% ipython --no-banner

In [1]: import numpy as np

In [2]: from numpy import linalg as LA

In [3]: np.set_printoptions(precision=2, suppress=True, linewidth=200, floatmode="fixed")

In [4]: A = np.load("sample19.npy")

In [5]: A
Out[5]: 
array([[-0.20,  0.30,  0.50],
       [ 0.60,  0.90, -9.00],
       [ 0.40,  0.90,  1.00],
       [-0.70, -0.90, -0.10],
       [-0.50,  0.90, -0.50],
       [-1.90, -0.40, -1.20],
       [-1.10,  0.10, -0.20],
       [-0.80,  1.00,  0.00],
       [ 0.00, -0.80,  0.90],
       [ 0.90,  0.70,  2.00],
       [ 1.10,  0.50,  0.50],
       [ 0.40, -1.30,  1.40]])

In [6]: # column 2 dominates

In [7]: proj = A @ LA.solve(A.T @ A, A.T)

In [8]: np.diag(proj)
Out[8]: array([0.03, 0.94, 0.16, 0.15, 0.17, 0.42, 0.15, 0.27, 0.09, 0.21, 0.16, 0.27])

In [9]: cov = np.cov(A, rowvar=False)

In [10]: np.round(np.polyfit(A[:, 2], A[:, 0], 1), 2) + 0
Out[10]: array([ 0.00, -0.15])

In [11]: print(cov)
[[ 0.79  0.17 -0.01]
 [ 0.17  0.66 -0.65]
 [-0.01 -0.65  8.11]]

In [12]: print(np.median(A, axis=0))
[-0.10  0.40  0.25]

In [13]: round(np.corrcoef(A[:, 2], A[:, 0])[0, 1], 2)
Out[13]: np.float64(-0.0)

In [14]: print(LA.eigvalsh(cov)[::-1])
[8.16 0.88 0.51]

In [15]: data = np.load("w.npy")

In [16]: data
Out[16]: 
array([[-2,  7,  5,  6, -9],
       [-6, -5,  8, 18,  3],
       [-2,  9,  9,  6, -3],
       [-2,  4, -4,  6, -5],
       [ 2,  2, -7, -6,  1]])

In [17]: # null space of dimension 1

In [18]: left, s, Vt = LA.svd(data)

In [19]: V = Vt[:(s > 1e-8).sum()]

In [20]: rng = np.random.default_rng(532)

In [21]: x = data[4] + 3 * data[3] + rng.integers(2) * np.eye(5)[1]

In [22]: print(x)
[ -4.00  15.00 -19.00  12.00 -14.00]

In [23]: LA.matrix_rank(np.vstack([data, x]))
Out[23]: np.int64(4)

In [24]: print(np.round(V.T @ V, 2) + 0)
[[ 0.10  0.00  0.00 -0.30  0.00]
 [ 0.00  1.00  0.00  0.00  0.00]
 [ 0.00  0.00  1.00  0.00  0.00]
 [-0.30  0.00  0.00  0.90  0.00]
 [ 0.00  0.00  0.00  0.00  1.00]]

In [25]: rk = LA.matrix_rank(data)

In [26]: rk
Out[26]: np.int64(4)

In [27]: ns = LA.svd(data)[2][rk:].T

In [28]: np.round(data @ ns, 2) + 0
Out[28]: 
array([[0.00],
       [0.00],
       [0.00],
       [0.00],
       [0.00]])

In [29]: np.allclose(data @ ns, 0)
Out[29]: True

In [30]: [int(LA.matrix_rank(data[:i])) for i in range(1, len(data) + 1)]
Out[30]: [1, 2, 3, 4, 4]

In [31]: ns.shape
Out[31]: (5, 1)

In [32]: M = np.load("x.npy")

In [33]: M
Out[33]: 
array([[ 3.98,  5.76, -1.67, -4.33],
       [-1.31, -5.23, -4.66,  1.93],
       [ 4.87, -0.95,  1.83,  4.47]])

In [34]: f = np.array([5, -1, -3])

In [35]: np.convolve(M[1], f)
Out[35]: array([ -6.55, -24.84, -14.14,  30.00,  12.05,  -5.79])

In [36]: np.array([np.convolve(row, f, "same") for row in M])
Out[36]: 
array([[ 24.82, -26.05, -37.26,   9.34],
       [-24.84, -14.14,  30.00,  12.05],
       [ -9.62,  -4.51,  23.37,  -9.96]])

In [37]: left, s, Vt = LA.svd(A, full_matrices=False)

In [38]: np.allclose(left * s @ Vt, A)
Out[38]: True

In [39]: left.shape, s.shape, Vt.shape
Out[39]: ((12, 3), (3,), (3, 3))

In [40]: np.abs(Vt[0])
Out[40]: array([0.01, 0.09, 1.00])

In [41]: s / s[0]
Out[41]: array([1.00, 0.33, 0.26])

In [42]: np.abs(left[:, 0]).round(6).argmax()
Out[42]: np.int64(1)

In [43]: print(np.round(Vt @ Vt.T, 2) + 0)
[[1.00 0.00 0.00]
 [0.00 1.00 0.00]
 [0.00 0.00 1.00]]

In [44]: np.round(np.sqrt((s ** 2).sum()), 2), round(LA.norm(A), 2)
Out[44]: (np.float64(10.37), np.float64(10.37))

In [45]: x = np.array([3, 1, 0, 3])

In [46]: h1 = np.maximum(M @ x, 0)

In [47]: np.maximum(M @ (3 * x), 0)
Out[47]: array([14.13,  0.00, 81.21])

In [48]: M @ M
ValueError: matmul: Input operand 1 has a mismatch in its core dimension 0, with gufunc signature (n?,k),(k,m?)->(n?,m?) (size 3 is different from 4)


In [49]: cov = M.T @ M

In [50]: print((M @ M.T).shape)
(3, 3)

In [51]: np.round(LA.eigvalsh(cov)[::-1], 2) + 0
Out[51]: array([99.99, 49.00, 24.02,  0.00])

In [52]: LA.matrix_rank(cov)
Out[52]: np.int64(3)

In [53]: cov
Out[53]: 
array([[ 41.27,  25.15,   8.37,   2.01],
       [ 25.15,  61.43,  13.01, -39.28],
       [  8.37,  13.01,  27.85,   6.42],
       [  2.01, -39.28,   6.42,  42.45]])

In [54]: M2 = np.array([[-1, -1, -2], [-2, -1, 2], [-2, -1, -1], [-1, -1, 1]])

In [55]: np.einsum("ij->j", M)
Out[55]: array([ 7.54, -0.42, -4.50,  2.07])

In [56]: np.einsum("ik,kj->ij", M, M2)
Out[56]: 
array([[ -7.83,  -3.74,   0.90],
       [ 19.16,   9.27,  -1.25],
       [-11.10, -10.22,  -9.00]])

In [57]: M @ M2
Out[57]: 
array([[ -7.83,  -3.74,   0.90],
       [ 19.16,   9.27,  -1.25],
       [-11.10, -10.22,  -9.00]])

In [58]: M2.T @ M.T
Out[58]: 
array([[ -7.83,  19.16, -11.10],
       [ -3.74,   9.27, -10.22],
       [  0.90,  -1.25,  -9.00]])

In [59]: m1 = np.load("a.npy")

In [60]: m1
Out[60]: 
array([[2, 1, 0],
       [1, 2, 1],
       [0, 1, 2]])

In [61]: # symmetric

In [62]: vals, V = LA.eigh(m1)

In [63]: x = np.array([1, 0, 0])

In [64]: (np.sign(V[:, -1].round(6)) == np.sign(V[0, -1].round(6))).astype(int)
Out[64]: array([1, 1, 1])

In [65]: x @ m1 @ x / (x @ x), round(vals[0], 2), np.round(vals[-1], 2)
Out[65]: (np.float64(2.0), np.float64(0.59), np.float64(3.41))

In [66]: x @ m1 @ x
Out[66]: np.int64(2)

In [67]: print(np.abs(m1).sum(axis=1).max(), np.round(np.abs(vals).max(), 2))
4 3.41

In [68]: V * np.sqrt(vals) @ V.T
Out[68]: 
array([[ 1.36,  0.38, -0.05],
       [ 0.38,  1.31,  0.38],
       [-0.05,  0.38,  1.36]])

In [69]: np.round(V * np.abs(vals) @ V.T, 2) + 0
Out[69]: 
array([[2.00, 1.00, 0.00],
       [1.00, 2.00, 1.00],
       [0.00, 1.00, 2.00]])

In [70]: x = np.ones(3)

In [71]: for _ in range(7):
    ...:     x = m1 @ x
    ...:     x /= LA.norm(x)
    ...:     print(round(x @ m1 @ x, 2))
    ...: 
3.41
3.41
3.41
3.41
3.41
3.41
3.41

In [72]: x
Out[72]: array([0.50, 0.71, 0.50])

In [73]: np.round(LA.eigvalsh(m1)[-1], 2)
Out[73]: np.float64(3.41)

In [74]: K = np.load("case6.npy")

In [75]: K
Out[75]: 
array([[ 1.30, -0.20, -1.80, -0.30,  0.10],
       [ 1.20,  0.40, -1.50, -1.30, -1.00],
       [ 1.01, -0.39, -1.71, -0.92, -0.65]])

In [76]: f = np.array([-2, -2, 2])

In [77]: np.correlate(K[2], K[0], "full")
Out[77]: array([ 0.10, -0.34, -1.87,  0.92,  4.68,  1.69, -0.87, -1.07, -0.85])

In [78]: np.round(LA.norm(K, 1), 2), round(float(LA.norm(K, np.inf)), 2)
Out[78]: (np.float64(5.01), 5.4)

In [79]: print(round(LA.norm(K[0] - K[2]), 2))
1.04

In [80]: round(K[0] @ K[2], 2)
Out[80]: np.float64(4.68)

In [81]: round(LA.norm(K) ** 2 / LA.norm(K, 2) ** 2, 2)
Out[81]: np.float64(1.1)

In [82]: LA.norm(K, axis=1)
Out[82]: array([2.25, 2.56, 2.32])

In [83]: t3 = np.stack([K, 4 * K, K[::-1]])

In [84]: LA.matrix_rank(t3)
Out[84]: array([3, 3, 3])

In [85]: (t3 @ K.T).shape
Out[85]: (3, 3, 3)

In [86]: print(t3.sum(axis=0))
[[  7.51  -1.39 -10.71  -2.42  -0.15]
 [  7.20   2.40  -9.00  -7.80  -6.00]
 [  6.35  -2.15 -10.35  -4.90  -3.15]]

In [87]: W = np.array([[3, 2, 2, 3, 1],
    ...:     [2, 1, 0, 2, 0],
    ...:     [0, 2, 1, 0, 0],
    ...:     [0, 1, 0, 1, 2],
    ...:     [0, 2, 3, 2, 1]])

In [88]: b = np.array([-5, -1, -5, 4, 5])

In [89]: H = np.maximum(K @ W + b, 0)

In [90]: H
Out[90]: 
array([[0.00, 0.00, 0.00, 7.40, 5.80],
       [0.00, 0.00, 0.00, 5.10, 2.60],
       [0.00, 0.00, 0.00, 4.03, 3.52]])

In [91]: (H > 0).astype(int)
Out[91]: 
array([[0, 0, 0, 1, 1],
       [0, 0, 0, 1, 1],
       [0, 0, 0, 1, 1]])

In [92]: W2 = np.array([[2, 0], [1, 1], [0, 2], [2, 0], [-1, -1]])

In [93]: W @ W2
Out[93]: 
array([[13,  5],
       [ 9,  1],
       [ 2,  4],
       [ 1, -1],
       [ 5,  7]])

In [94]: M2 = np.array([[2, -3], [3, 1]])

In [95]: F = np.kron(np.eye(2, dtype=int), M2)

In [96]: print(F)
[[ 2 -3  0  0]
 [ 3  1  0  0]
 [ 0  0  2 -3]
 [ 0  0  3  1]]

In [97]: f = np.array([-2, 0, 3, 1])

In [98]: M2 = F + np.outer(f, np.eye(4)[3])

In [99]: print(round(LA.det(M2) / LA.det(F), 2), round(float(1 + LA.solve(F, f)[3]), 2))
0.36 0.36

In [100]: M2 = np.array([[0, -2], [0, 5]])

In [101]: W2 = np.kron(M2, F)

In [102]: LA.matrix_rank(W2)
Out[102]: np.int64(4)

In [103]: print(round(LA.norm(W2, 2), 2), round(float(LA.norm(M2, 2) * LA.norm(F, 2)), 2))
20.75 20.75

In [104]: np.flatnonzero(LA.matrix_power((F != 0) + (F.T != 0) + np.eye(4), 4)[3])
Out[104]: array([2, 3])

In [105]: print((F != 0).astype(int))
[[1 1 0 0]
 [1 1 0 0]
 [0 0 1 1]
 [0 0 1 1]]

In [106]: print(np.sort(LA.eigvals(F).real))
[1.50 1.50 1.50 1.50]

In [107]: round(float(LA.det(F)), 2)
Out[107]: 121.0

In [108]: (LA.matrix_power((F != 0) + (F.T != 0) + np.eye(4), 4) > 0).astype(int)
Out[108]: 
array([[1, 1, 0, 0],
       [1, 1, 0, 0],
       [0, 0, 1, 1],
       [0, 0, 1, 1]])
